% ipython --no-banner

In [1]: import numpy as np

In [2]: import numpy.linalg as la

In [3]: np.set_printoptions(precision=2, suppress=True, linewidth=140)

In [4]: arr = np.load("x.npy")

In [5]: arr
Out[5]: 
array([[ 1.  , -1.  , -0.9 ,  0.2 ],
       [-0.1 , -0.5 ,  1.3 , -1.2 ],
       [ 0.96, -1.03, -0.84,  0.18],
       [-0.6 , -1.3 , -1.  , -1.9 ]])

In [6]: vec = np.array([1, 0, 5, 2])

In [7]: rhs = arr @ vec

In [8]: beta, lr = np.zeros(4), 1 / la.norm(arr, 2) ** 2

In [9]: for i in range(5):
   ...:     beta -= lr * arr.T @ (arr @ beta - rhs)
   ...:     if i % 1 == 0: print(i, round(la.norm(arr @ beta - rhs), 2))
   ...: 
0 4.15
1 3.25
2 2.57
3 2.04
4 1.61

In [10]: beta
Out[10]: array([1.  , 1.32, 3.91, 1.31])

In [11]: r0 = np.array([2, -2, 0, -2])

In [12]: out = arr + np.outer(r0, np.eye(4)[2])

In [13]: la.matrix_rank(out - arr)
Out[13]: np.int64(1)

In [14]: mat = np.vander(np.arange(2) - 1, 4, increasing=True)

In [15]: mat
Out[15]: 
array([[ 1, -1,  1, -1],
       [ 1,  0,  0,  0]])

In [16]: out = np.array([[-2, 2], [-1, 1]])

In [17]: W2 = np.kron(out, mat)

In [18]: W2.shape
Out[18]: (4, 8)

In [19]: la.matrix_rank(W2)
Out[19]: np.int64(2)

In [20]: rng = np.random.default_rng(54335)

In [21]: out = mat + rng.integers(-2, 3, (2, 1)) @ rng.integers(-2, 3, (1, 4))

In [22]: out
Out[22]: 
array([[2, 0, 1, 0],
       [2, 1, 0, 1]])

In [23]: out - mat
Out[23]: 
array([[1, 1, 0, 1],
       [1, 1, 0, 1]])

In [24]: np.round(la.svd(out - mat, compute_uv=False), 2) + 0
Out[24]: array([2.45, 0.  ])

In [25]: la.matrix_rank(out - mat, tol=1e-8)
Out[25]: np.int64(1)

In [26]: t3 = np.stack([mat, 4 * mat, mat[::-1]])

In [27]: np.einsum("bij,cij->bc", t3, t3)
Out[27]: 
array([[ 5, 20,  2],
       [20, 80,  8],
       [ 2,  8,  5]])

In [28]: (t3 @ mat.T).shape
Out[28]: (3, 2, 2)

In [29]: t3.sum(axis=0)
Out[29]: 
array([[ 6, -5,  5, -5],
       [ 6, -1,  1, -1]])

In [30]: la.matrix_rank(t3)
Out[30]: array([2, 2, 2])

In [31]: la.norm(t3, axis=(1, 2))
Out[31]: array([2.24, 8.94, 2.24])

In [32]: E = np.array([[6, 10, 0, 5],
    ...:     [0, 12, 0, 0],
    ...:     [0, 27, 2, 5],
    ...:     [0, 18, 14, 0],
    ...:     [0, 0, 0, 0],
    ...:     [15, 0, 12, 11],
    ...:     [0, 14, 0, 0],
    ...:     [0, 0, 22, 0],
    ...:     [10, 0, 1, 4],
    ...:     [10, 0, 3, 0],
    ...:     [19, 0, 0, 5]])

In [33]: Xs = E - E.mean(axis=0)

In [34]: Uu, s, Vt = la.svd(Xs, full_matrices=False)

In [35]: np.round(Xs.mean(axis=0), 2) + 0
Out[35]: array([0., 0., 0., 0.])

In [36]: np.abs(Uu[:, 0]).argmax()
Out[36]: np.int64(2)

In [37]: s ** 2 / (s ** 2).sum()
Out[37]: array([0.55, 0.29, 0.14, 0.02])

In [38]: round((s ** 2).sum() ** 2 / (s ** 4).sum(), 2)
Out[38]: np.float64(2.48)

In [39]: (np.sign(Uu[:, 0]) == np.sign(Uu[0, 0])).astype(int)
Out[39]: array([1, 1, 1, 1, 0, 0, 1, 0, 0, 0, 0])

In [40]: Vt[0] * np.sign(Vt[0, np.abs(Vt[0]).argmax()])
Out[40]: array([-0.52,  0.84, -0.07, -0.12])

In [41]: s
Out[41]: array([33.81, 24.72, 17.27,  6.47])

In [42]: P = E @ la.solve(E.T @ E, E.T)

In [43]: round(np.trace(P), 2)
Out[43]: np.float64(4.0)

In [44]: np.round(la.eigvalsh(P), 2) + 0
Out[44]: array([0., 0., 0., 0., 0., 0., 0., 1., 1., 1., 1.])

In [45]: cov = np.cov(E, rowvar=False)

In [46]: np.median(E, axis=0)
Out[46]: array([0., 0., 1., 0.])

In [47]: round(np.corrcoef(E[:, 3], E[:, 1])[0, 1], 2)
Out[47]: np.float64(-0.11)

In [48]: np.argwhere(np.triu(np.abs(np.corrcoef(E.T)) > 0.8, 1))
Out[48]: array([], shape=(0, 2), dtype=int64)

In [49]: ang = np.radians(24)

In [50]: Rm = np.eye(4)

In [51]: Rm[0, 0] = Rm[1, 1] = np.cos(ang)

In [52]: Rm[0, 1], Rm[1, 0] = -np.sin(ang), np.sin(ang)

In [53]: Rm
Out[53]: 
array([[ 0.91, -0.41,  0.  ,  0.  ],
       [ 0.41,  0.91,  0.  ,  0.  ],
       [ 0.  ,  0.  ,  1.  ,  0.  ],
       [ 0.  ,  0.  ,  0.  ,  1.  ]])

In [54]: out = E @ Rm.T

In [55]: np.allclose(E @ E.T, out @ out.T)
Out[55]: True

In [56]: np.abs(out - E).max(axis=0)
Out[56]: array([10.98,  7.73,  0.  ,  0.  ])

In [57]: np.allclose(la.norm(E, axis=1), la.norm(out, axis=1))
Out[57]: True

In [58]: round(la.norm(E, "nuc"), 2)
Out[58]: np.float64(104.79)

In [59]: E[2] @ E[6]
Out[59]: np.int64(378)

In [60]: la.norm(E, axis=0)
Out[60]: array([28.67, 38.64, 28.95, 14.56])

In [61]: np.round(la.norm(E) ** 2 / la.norm(E, 2) ** 2, 2)
Out[61]: np.float64(1.99)

In [62]: np.round(la.norm(E[2], 1), 2), round(la.norm(E[2], np.inf), 2)
Out[62]: (np.float64(34.0), np.float64(27.0))

In [63]: X = np.load("arr.npy")

In [64]: X
Out[64]: 
array([[7., 6., 2.],
       [5., 9., 1.],
       [0., 0., 4.]])

In [65]: labels = rng.permutation(3)

In [66]: labels
Out[66]: array([1, 2, 0])

In [67]: out = X[labels][:, labels]

In [68]: out
Out[68]: 
array([[9., 1., 5.],
       [0., 4., 0.],
       [6., 2., 7.]])

In [69]: np.allclose(out, X)
Out[69]: False

In [70]: W = np.array([[1, 1, -4], [0, -3, -4], [1, -1, -4]])

In [71]: beta = np.array([5, 4, 4])

In [72]: act = np.maximum(X @ W + beta, 0)

In [73]: (act > 0).astype(int)
Out[73]: 
array([[1, 0, 0],
       [1, 0, 0],
       [1, 0, 0]])

In [74]: act
Out[74]: 
array([[14.,  0.,  0.],
       [11.,  0.,  0.],
       [ 9.,  0.,  0.]])

In [75]: la.matrix_rank(act)
Out[75]: np.int64(1)

In [76]: W2 = np.array([[2, 5], [-2, 2], [-4, -2]])

In [77]: W @ W2
Out[77]: 
array([[16, 15],
       [22,  2],
       [20, 11]])

In [78]: (act @ W2).round(6).argmax(axis=1)
Out[78]: array([1, 1, 1])

In [79]: vec = np.array([2, 2, 1])

In [80]: rhs = X @ vec

In [81]: beta, lr = np.zeros(3), 1 / la.norm(X, 2) ** 2

In [82]: for i in range(10):
    ...:     beta -= lr * X.T @ (X @ beta - rhs)
    ...:     if i % 2 == 0: print(i, round(la.norm(X @ beta - rhs), 2))
    ...: 
0 2.21
2 1.85
4 1.56
6 1.31
8 1.11

In [83]: beta
Out[83]: array([1.85, 2.16, 0.81])

In [84]: np.einsum("ii->", X)
Out[84]: np.float64(20.0)

In [85]: round(float(la.det(X[::-1])), 2)
Out[85]: -132.0

In [86]: np.poly(X)
Out[86]: array([   1.,  -20.,   97., -132.])

In [87]: np.kron(np.eye(2, dtype=int), X)
Out[87]: 
array([[7., 6., 2., 0., 0., 0.],
       [5., 9., 1., 0., 0., 0.],
       [0., 0., 4., 0., 0., 0.],
       [0., 0., 0., 7., 6., 2.],
       [0., 0., 0., 5., 9., 1.],
       [0., 0., 0., 0., 0., 4.]])

In [88]: out = la.inv(X)

In [89]: round(la.cond(X), 2)
Out[89]: np.float64(5.87)

In [90]: out
Out[90]: 
array([[ 0.27, -0.18, -0.09],
       [-0.15,  0.21,  0.02],
       [ 0.  ,  0.  ,  0.25]])

In [91]: np.round(la.det(X) * la.det(out), 2)
Out[91]: np.float64(1.0)

In [92]: la.inv(out)
Out[92]: 
array([[7., 6., 2.],
       [5., 9., 1.],
       [0., 0., 4.]])

In [93]: round(float(la.slogdet(X)[0]), 2)
Out[93]: 1.0

In [94]: la.det(X) * out
Out[94]: 
array([[ 36., -24., -12.],
       [-20.,  28.,   3.],
       [  0.,   0.,  33.]])

In [95]: J = np.load("run14.npy")

In [96]: J
Out[96]: 
array([[ 1,  3,  0,  0,  2],
       [-1,  1,  0,  0,  0],
       [ 0, -2, -1,  0,  0]])

In [97]: np.round(la.norm(J) ** 2 / la.norm(J, 2) ** 2, 2)
Out[97]: np.float64(1.2)

In [98]: round(la.norm(J[0], 1), 2), round(la.norm(J[0], np.inf), 2)
Out[98]: (np.float64(6.0), np.float64(3.0))

In [99]: round(la.norm(J[0] - J[1]), 2)
Out[99]: np.float64(3.46)

In [100]: np.round(la.norm(J, 1), 2), np.round(la.norm(J, np.inf), 2)
Out[100]: (np.float64(6.0), np.float64(6.0))

In [101]: np.round(la.norm(J, 2), 2)
Out[101]: np.float64(4.18)

In [102]: J[0] @ J[1]
Out[102]: np.int64(2)

In [103]: labels = E[:, 2] > np.median(E[:, 2])

In [104]: r0 = E[labels].mean(axis=0) - E[~labels].mean(axis=0)

In [105]: ((E - E.mean(axis=0)) @ r0 > 0).astype(int)
Out[105]: array([0, 0, 1, 1, 0, 1, 0, 1, 0, 0, 0])

In [106]: round((((E - E.mean(axis=0)) @ r0 > 0) == labels).mean(), 2)
Out[106]: np.float64(0.91)

In [107]: r0
Out[107]: array([-0.83,  3.  , 10.43,  0.87])

In [108]: out = J + rng.integers(-2, 3, (3, 1)) @ rng.integers(-2, 3, (1, 5))

In [109]: out
Out[109]: 
array([[ 2,  1, -1,  2,  1],
       [-1,  1,  0,  0,  0],
       [ 1, -4, -2,  2, -1]])

In [110]: out - J
Out[110]: 
array([[ 1, -2, -1,  2, -1],
       [ 0,  0,  0,  0,  0],
       [ 1, -2, -1,  2, -1]])

In [111]: M = np.array([[0.0, 0.0, 0.0, 1.0],
     ...:     [0.0, 0.0, -3.0, -3.0],
     ...:     [0.0, -3.0, 0.0, 0.0],
     ...:     [1.0, -3.0, 0.0, 0.0]])

In [112]: def softmax(z):
     ...:     e = np.exp(z - z.max(axis=-1, keepdims=True))
     ...:     return e / e.sum(axis=-1, keepdims=True)
     ...: 

In [113]: softmax(M[2])
Out[113]: array([0.33, 0.02, 0.33, 0.33])

In [114]: np.round(softmax(10 * M[2]), 2) + 0
Out[114]: array([0.33, 0.  , 0.33, 0.33])

In [115]: softmax(M).sum(axis=1)
Out[115]: array([1., 1., 1., 1.])

In [116]: scores = M @ M.T / np.sqrt(4)

In [117]: np.round(softmax(scores), 2) + 0
Out[117]: 
array([[0.43, 0.06, 0.26, 0.26],
       [0.  , 1.  , 0.  , 0.  ],
       [0.01, 0.01, 0.49, 0.49],
       [0.  , 0.  , 0.37, 0.62]])

In [118]: [round(float(la.det(M[:i, :i])), 2) + 0 for i in range(1, 5)]
Out[118]: [0.0, 0.0, 0.0, 9.0]

In [119]: np.all(la.eigvalsh(M) > 0)
Out[119]: np.False_

In [120]: la.norm(M, axis=1)
Out[120]: array([1.  , 4.24, 3.  , 3.16])

In [121]: np.round(la.norm(M, 1), 2), np.round(la.norm(M, np.inf), 2)
Out[121]: (np.float64(6.0), np.float64(6.0))

In [122]: np.round(la.norm(M[1] - M[3]), 2)
Out[122]: np.float64(5.29)

In [123]: la.norm(M, axis=0)
Out[123]: array([1.  , 4.24, 3.  , 3.16])

In [124]: round(float(la.norm(M, "nuc")), 2)
Out[124]: 10.0

In [125]: np.round(la.norm(M[1], 1), 2), np.round(la.norm(M[1], np.inf), 2)
Out[125]: (np.float64(6.0), np.float64(3.0))
